$ ipython --no-banner

In [1]: import numpy as np

In [2]: np.set_printoptions(precision=3, suppress=True, linewidth=120, legacy="1.25")

In [3]: feats = np.loadtxt("w.csv", delimiter=",")

In [4]: feats
Out[4]: 
array([[-6.,  0.,  2.,  6.],
       [ 0., -2.,  0., -2.],
       [ 2.,  0.,  0.,  0.],
       [ 6., -2.,  0.,  6.]])

In [5]: vals, V = np.linalg.eig(feats)

In [6]: np.sort(np.linalg.eigvals(feats @ feats))
Out[6]: array([ 0.126,  5.152, 78.599, 80.122])

In [7]: vals
Out[7]: array([ 8.866, -8.951,  0.355, -2.27 ])

In [8]: np.sort(np.linalg.eigvals(feats.T))
Out[8]: array([-8.951, -2.27 ,  0.355,  8.866])

In [9]: x0 = np.array([2, 0, 0, -1])

In [10]: y = feats @ x0

In [11]: beta, lr = np.zeros(4), 1 / np.linalg.norm(feats, 2) ** 2

In [12]: for i in range(50):
    ...:     beta -= lr * feats.T @ (feats @ beta - y)
    ...:     if i % 10 == 0: print(i, round(np.linalg.norm(feats @ beta - y), 3))
    ...: 
0 0.373
10 0.24
20 0.188
30 0.17
40 0.163

In [13]: round(float(np.linalg.cond(feats)), 3)
Out[13]: 25.193

In [14]: Q, V = np.linalg.qr(feats[:, :2])[0], np.linalg.qr(feats[:, 2:])[0]

In [15]: s = np.linalg.svd(Q.T @ V, compute_uv=False)

In [16]: s
Out[16]: array([0.968, 0.364])

In [17]: round(float(np.linalg.norm(Q @ Q.T - V @ V.T, 2)), 3)
Out[17]: 0.931

In [18]: left, s, Vt = np.linalg.svd(feats, full_matrices=False)

In [19]: (s > 1e-8).sum()
Out[19]: 4

In [20]: np.round(left.T @ left, 3) + 0
Out[20]: 
array([[1., 0., 0., 0.],
       [0., 1., 0., 0.],
       [0., 0., 1., 0.],
       [0., 0., 0., 1.]])

In [21]: s
Out[21]: array([8.951, 8.866, 2.27 , 0.355])

In [22]: np.allclose(left * s @ Vt, feats)
Out[22]: True

In [23]: np.round(left.T @ feats @ Vt.T, 3) + 0
Out[23]: 
array([[8.951, 0.   , 0.   , 0.   ],
       [0.   , 8.866, 0.   , 0.   ],
       [0.   , 0.   , 2.27 , 0.   ],
       [0.   , 0.   , 0.   , 0.355]])

In [24]: left.shape, s.shape, Vt.shape
Out[24]: ((4, 4), (4,), (4, 4))

In [25]: np.linalg.matrix_power(feats, 4)
Out[25]: 
array([[ 6064., -1008.,  -960.,   -48.],
       [-1008.,   272.,    48.,  -672.],
       [ -960.,    48.,   304.,   960.],
       [  -48.,  -672.,   960.,  5984.]])

In [26]: np.round(np.abs(np.linalg.eigvals(feats)).max(), 3)
Out[26]: 8.951

In [27]: (feats + feats.T) / 2
Out[27]: 
array([[-6.,  0.,  2.,  6.],
       [ 0., -2.,  0., -2.],
       [ 2.,  0.,  0.,  0.],
       [ 6., -2.,  0.,  6.]])

In [28]: (feats - feats.T) / 2
Out[28]: 
array([[0., 0., 0., 0.],
       [0., 0., 0., 0.],
       [0., 0., 0., 0.],
       [0., 0., 0., 0.]])

In [29]: feats @ feats
Out[29]: 
array([[ 76., -12., -12.,   0.],
       [-12.,   8.,   0.,  -8.],
       [-12.,   0.,   4.,  12.],
       [  0.,  -8.,  12.,  76.]])

In [30]: A = np.array([[-2, -2, -3], [5, 4, -4], [-2, 1, 2], [-1, -2, -2], [8, 6, -11]])

In [31]: other = A / np.linalg.norm(A, axis=1, keepdims=True)

In [32]: cov = other @ other.T

In [33]: cov[2]
Out[33]: array([-0.323, -0.618,  1.   , -0.444, -0.718])

In [34]: (cov - 2 * np.eye(5)).round(6).argmax(axis=1)
Out[34]: array([3, 4, 0, 0, 1])

In [35]: (np.abs(cov) > 0.9).astype(int)
Out[35]: 
array([[1, 0, 0, 1, 0],
       [0, 1, 0, 0, 1],
       [0, 0, 1, 0, 0],
       [1, 0, 0, 1, 0],
       [0, 1, 0, 0, 1]])

In [36]: round(np.degrees(np.arccos(np.clip(cov[2, 3], -1, 1))), 3)
Out[36]: 116.388

In [37]: cov
Out[37]: 
array([[ 1.   , -0.193, -0.323,  0.97 ,  0.082],
       [-0.193,  1.   , -0.618, -0.221,  0.962],
       [-0.323, -0.618,  1.   , -0.444, -0.718],
       [ 0.97 , -0.221, -0.444,  1.   ,  0.045],
       [ 0.082,  0.962, -0.718,  0.045,  1.   ]])
